$ ipython --no-banner

In [1]: import numpy as np

In [2]: import numpy.linalg as la

In [3]: np.set_printoptions(precision=2, suppress=True, linewidth=140)

In [4]: tidy = lambda a: np.round(a, 2) + 0

In [5]: J = np.load("dump.npy")

In [6]: print(J)
[[ 0.1  1.5 -0.9  0.  -1.5  0.1  0.9  0.2  0.2  0.3 -1.4]
 [-2.3  0.5 -0.5 -0.1 -3.2 -2.5 -0.4  0.4  1.2 -1.3  1.6]
 [-1.2 -0.2 -0.9 -1.8  0.5  1.7  1.3  0.6  0.7 -0.4  0.2]
 [-0.8 -0.5 -0.1 -0.5 -0.4  0.2 -0.1  0.2  1.   1.5  0.7]
 [ 0.5 -2.6 -1.1 -0.9  0.5 -0.5  0.4 -1.3  0.7 -1.6  1.5]
 [-0.8 -0.1  0.8 -1.2  0.3 -0.2 -1.1 -1.   0.4 -0.3 -0.7]
 [ 0.5  1.3 -0.1 -0.7  1.2 -0.7  2.3  0.9  0.4  1.  -0.1]
 [-0.3 -0.3  0.4 -0.6  0.6  0.5  0.   0.5  2.4 -0.8  0.4]]

In [7]: blk = np.stack([J, -2 * J, J[::-1]])

In [8]: print(tidy(la.norm(blk, axis=(1, 2))))
[ 9.77 19.53  9.77]

In [9]: B = np.array([[-3, 3, 2],
   ...:     [-3, -3, 0],
   ...:     [1, 2, -2],
   ...:     [-1, 1, 1],
   ...:     [-2, 1, -2],
   ...:     [-1, 2, -1],
   ...:     [-2, -2, -1],
   ...:     [-2, 1, 1],
   ...:     [2, 2, 1],
   ...:     [3, -1, -1],
   ...:     [-1, 0, 2]])

In [10]: print(np.vstack([J, B.T]).shape)
(11, 11)

In [11]: B @ J
ValueError: matmul: Input operand 1 has a mismatch in its core dimension 0, with gufunc signature (n?,k),(k,m?)->(n?,m?) (size 8 is different from 3)


In [12]: print(tidy(np.einsum("ij->j", J)))
[-4.3 -0.4 -2.4 -5.8 -2.  -1.4  3.3  0.5  7.  -1.6  2.2]

In [13]: print(la.matrix_rank(J @ B))
3

In [14]: W0 = np.array([[2, 0, 0, 0, 0],
    ...:     [0, -2, 0, 0, 0],
    ...:     [0, 0, 4, 0, 0],
    ...:     [0, 0, 0, -5, 0],
    ...:     [0, 0, 0, 0, -4]])

In [15]: # 5 blocks once reordered

In [16]: left, s, VT = la.svd(W0, full_matrices=False)

In [17]: print(tidy(np.cumsum(s ** 2) / np.sum(s ** 2)))
[0.38 0.63 0.88 0.94 1.  ]

In [18]: print(np.abs(left[:, 0]).round(6).argmax())
3

In [19]: print(s / s[0])
[1.  0.8 0.8 0.4 0.4]

In [20]: print(left.T @ W0 @ VT.T)
[[5. 0. 0. 0. 0.]
 [0. 4. 0. 0. 0.]
 [0. 0. 4. 0. 0.]
 [0. 0. 0. 2. 0.]
 [0. 0. 0. 0. 2.]]

In [21]: P = np.triu(np.array([[0, 3, 1, 1, 1],
    ...:     [3, 3, 1, 0, 3],
    ...:     [2, 1, 1, 3, 3],
    ...:     [1, 0, 2, 2, 3],
    ...:     [2, 3, 0, 2, 0]]), 1) + np.eye(5)

In [22]: B = P @ W0 @ la.inv(P)

In [23]: print(P @ W0 - W0 @ P)
[[  0. -12.   2.  -7.  -6.]
 [  0.   0.   6.   0.  -6.]
 [  0.   0.   0. -27. -24.]
 [  0.   0.   0.   0.   3.]
 [  0.   0.   0.   0.   0.]]

In [24]: print(np.trace(B), np.trace(W0))
-5.0 -5

In [25]: print(np.poly(B))
[   1.    5.  -20. -100.   64.  320.]

In [26]: print(la.matrix_rank(B))
5

In [27]: print(B)
[[  2. -12.  14. -49. 135.]
 [  0.  -2.   6. -18.  30.]
 [  0.   0.   4. -27.  57.]
 [  0.   0.   0.  -5.   3.]
 [  0.   0.   0.   0.  -4.]]

In [28]: u, g = W0[2], W0[3]

In [29]: print(u @ u)
16

In [30]: pr = (u @ g) / (u @ u) * u

In [31]: print(la.matrix_rank(np.outer(u, g)))
1

In [32]: print(tidy(la.norm(u + g) ** 2 + la.norm(u - g) ** 2))
82.0

In [33]: E = np.load("w.npy")

In [34]: print(E)
[[ 9  0  0  0  0  0  0 -5  0  0 -5 -9  0]
 [ 0  0  0  0  0 -8  0 -6 -1  0 -1  0 -3]
 [ 0  0  0  5  0  0  0  2  0  0  0  0  0]
 [-1  6  0  0  0  0  0 -5  0  0  9  0  0]]

In [35]: # columns 2 and 4 are equal

In [36]: u, g = E[1], E[0]

In [37]: print(u @ g)
35

In [38]: pr = (u @ g) / (u @ u) * u

In [39]: print(tidy(g - pr))
[ 9.    0.    0.    0.    0.    2.52  0.   -3.11  0.32  0.   -4.68 -9.    0.95]

In [40]: print(tidy((g - pr) @ u))
0.0

In [41]: print(tidy(la.norm(u + g) ** 2 + la.norm(u - g) ** 2))
646.0

In [42]: W = np.array([[0, 2, 2],
    ...:     [0, 1, 2],
    ...:     [1, 0, 1],
    ...:     [2, 1, 2],
    ...:     [1, 2, 0],
    ...:     [0, 1, 1],
    ...:     [1, 1, 0],
    ...:     [1, 0, 1],
    ...:     [1, 1, 2],
    ...:     [0, 0, 2],
    ...:     [1, 2, 1],
    ...:     [2, 2, 0],
    ...:     [0, 0, 2]])

In [43]: b = np.array([2, 0, 0])

In [44]: H = np.maximum(E @ W + b, 0)

In [45]: print((H > 0).astype(int))
[[0 0 1]
 [0 0 0]
 [1 1 1]
 [1 1 1]]

In [46]: print(H)
[[ 0  0  8]
 [ 0  0  0]
 [14  5 12]
 [ 6 22 14]]

In [47]: basis = np.array([[-3, 1], [-4, -2], [3, -3]])

In [48]: print(W @ basis)
[[ -2 -10]
 [  2  -8]
 [  0  -2]
 [ -4  -6]
 [-11  -3]
 [ -1  -5]
 [ -7  -1]
 [  0  -2]
 [ -1  -7]
 [  6  -6]
 [ -8  -6]
 [-14  -2]
 [  6  -6]]

In [49]: print(H @ basis)
[[ 24 -24]
 [  0   0]
 [-26 -32]
 [-64 -80]]

In [50]: def softmax(z):
    ...:     e = np.exp(z - z.max(axis=-1, keepdims=True))
    ...:     return e / e.sum(axis=-1, keepdims=True)
    ...: 

In [51]: print(tidy(softmax(E[0])))
[1. 0. 0. 0. 0. 0. 0. 0. 0. 0. 0. 0. 0.]

In [52]: print(tidy(softmax(10 * E[0])))
[1. 0. 0. 0. 0. 0. 0. 0. 0. 0. 0. 0. 0.]

In [53]: print(tidy(softmax(E[0] + 4)))
[1. 0. 0. 0. 0. 0. 0. 0. 0. 0. 0. 0. 0.]

In [54]: att = E @ E.T / np.sqrt(13)

In [55]: print(softmax(att).round(6).argmax(axis=1))
[0 1 2 3]

In [56]: left, s, VT = la.svd(E, full_matrices=False)

In [57]: print(left.shape, s.shape, VT.shape)
(4, 4) (4,) (4, 13)

In [58]: print(tidy(s))
[15.14 12.42  9.22  5.15]

In [59]: print(tidy(np.cumsum(s ** 2) / np.sum(s ** 2)))
[0.46 0.77 0.95 1.  ]

In [60]: print(tidy(s / s[0]))
[1.   0.82 0.61 0.34]

In [61]: print(tidy(left.T @ left))
[[1. 0. 0. 0.]
 [0. 1. 0. 0.]
 [0. 0. 1. 0.]
 [0. 0. 0. 1.]]

In [62]: print(tidy(np.abs(VT[0])))
[0.57 0.1  0.   0.02 0.   0.13 0.   0.33 0.02 0.   0.47 0.56 0.05]

In [63]: print(tidy(left.T @ E @ VT.T))
[[15.14  0.    0.    0.  ]
 [ 0.   12.42  0.    0.  ]
 [ 0.    0.    9.22  0.  ]
 [ 0.    0.    0.    5.15]]

In [64]: B = np.array([[1, 0],
    ...:     [3, 3],
    ...:     [2, 1],
    ...:     [2, 3],
    ...:     [0, 1],
    ...:     [0, 2],
    ...:     [1, 0],
    ...:     [0, 2],
    ...:     [2, 2],
    ...:     [1, 3],
    ...:     [2, 3],
    ...:     [0, 3],
    ...:     [1, 1]])

In [65]: print(la.matrix_rank(np.vstack([E, B.T])))
6

In [66]: print(np.vstack([E, B.T]).shape)
(6, 13)

In [67]: print(E @ B)
[[ -1 -52]
 [ -7 -36]
 [ 10  19]
 [ 35  35]]

In [68]: print(B.T @ E.T)
[[ -1  -7  10  35]
 [-52 -36  19  35]]

In [69]: M = np.loadtxt("test8.csv", delimiter=",")

In [70]: print(tidy(M))
[[-0.43  0.38  0.31 -1.69  1.93 -1.04  0.23 -2.72  0.99  0.81  0.15]
 [ 1.05 -3.7   0.79 -0.92 -1.44 -0.89  0.59 -0.14 -0.65  1.74  0.06]
 [-1.33 -1.1   1.57  1.27  1.64 -0.99 -1.83 -0.42 -0.11 -0.67 -1.65]
 [-1.18  0.85  0.26  0.01  1.1   0.45 -1.71  1.94 -0.72  1.78  1.83]]

In [71]: B = M / np.sqrt((M ** 2).mean(axis=1, keepdims=True))

In [72]: print(tidy(B[3]))
[-0.94  0.67  0.21  0.01  0.88  0.35 -1.36  1.54 -0.58  1.42  1.46]

In [73]: print(tidy(la.norm(B, axis=1)))
[3.32 3.32 3.32 3.32]

In [74]: x0 = np.array([-2, -2, -3, 2, 1, 2, -2, -1, 3, 0, -1])

In [75]: print(tidy(M @ np.eye(11)[5]))
[-1.04 -0.89 -0.99  0.45]

In [76]: print(tidy((M * x0).sum(axis=1)))
[ 0.73 -5.21  7.71 -0.63]

In [77]: print((M @ x0).argmax())
2

In [78]: print(tidy(M @ x0))
[ 0.73 -5.21  7.71 -0.63]

In [79]: print(tidy(M @ (2 * x0)))
[  1.47 -10.41  15.43  -1.26]

In [80]: m1 = np.loadtxt("out15.csv", delimiter=",")

In [81]: print(m1)
[[ 0.    0.7  -1.4  -1.    0.7   1.2  -0.9  -0.4   1.2   0.3   0.6  -0.3 ]
 [-0.4   1.4  -1.3  -1.4  -0.1   0.9   0.6  -0.4   2.4   0.5   0.6   0.6 ]
 [ 0.2  -0.9  -1.1  -1.3  -0.1   1.3   1.3  -1.6   0.9  -0.2  -0.2   2.4 ]
 [ 0.1   1.2   0.4  -1.1   0.9   0.6   0.   -0.1  -0.1   2.6  -0.4  -0.5 ]
 [ 0.94  0.56  0.83 -0.62  0.01 -0.53 -0.59 -1.5   0.88  0.14  0.85 -0.79]
 [ 1.   -0.3  -0.8   0.5   0.1   2.4   0.3  -0.2   0.    0.8   0.8  -0.5 ]
 [ 0.1  -1.2  -1.   -0.2  -1.4   1.2  -0.1  -1.8   0.2   0.9   0.1   1.5 ]
 [ 0.1  -0.3  -0.5   0.3  -0.4   0.7  -0.1   1.5  -0.7   0.9  -0.3  -2.4 ]
 [-1.   -0.2   0.5   0.4  -0.8   0.9  -1.   -0.1   0.3   0.4  -0.6   0.5 ]
 [-1.   -0.7  -0.3   0.5   0.5  -1.7   1.2   0.3   1.8  -1.3  -1.1  -1.2 ]
 [ 0.8   0.6   1.3  -0.6  -0.1  -0.4  -0.5  -1.3   1.1   0.    0.8  -0.9 ]]

In [82]: u, g = m1[5], m1[4]

In [83]: print(u @ u)
9.41

In [84]: print(tidy(u @ g))
-0.16

In [85]: pr = (u @ g) / (u @ u) * u

In [86]: print(tidy((g - pr) @ u))
0.0

In [87]: print(la.matrix_rank(np.outer(u, g)))
1

In [88]: print(tidy(pr))
[-0.02  0.01  0.01 -0.01  0.   -0.04 -0.01  0.    0.   -0.01 -0.01  0.01]

In [89]: print(tidy(g - pr))
[ 0.96  0.55  0.82 -0.61  0.01 -0.49 -0.58 -1.5   0.88  0.15  0.86 -0.8 ]
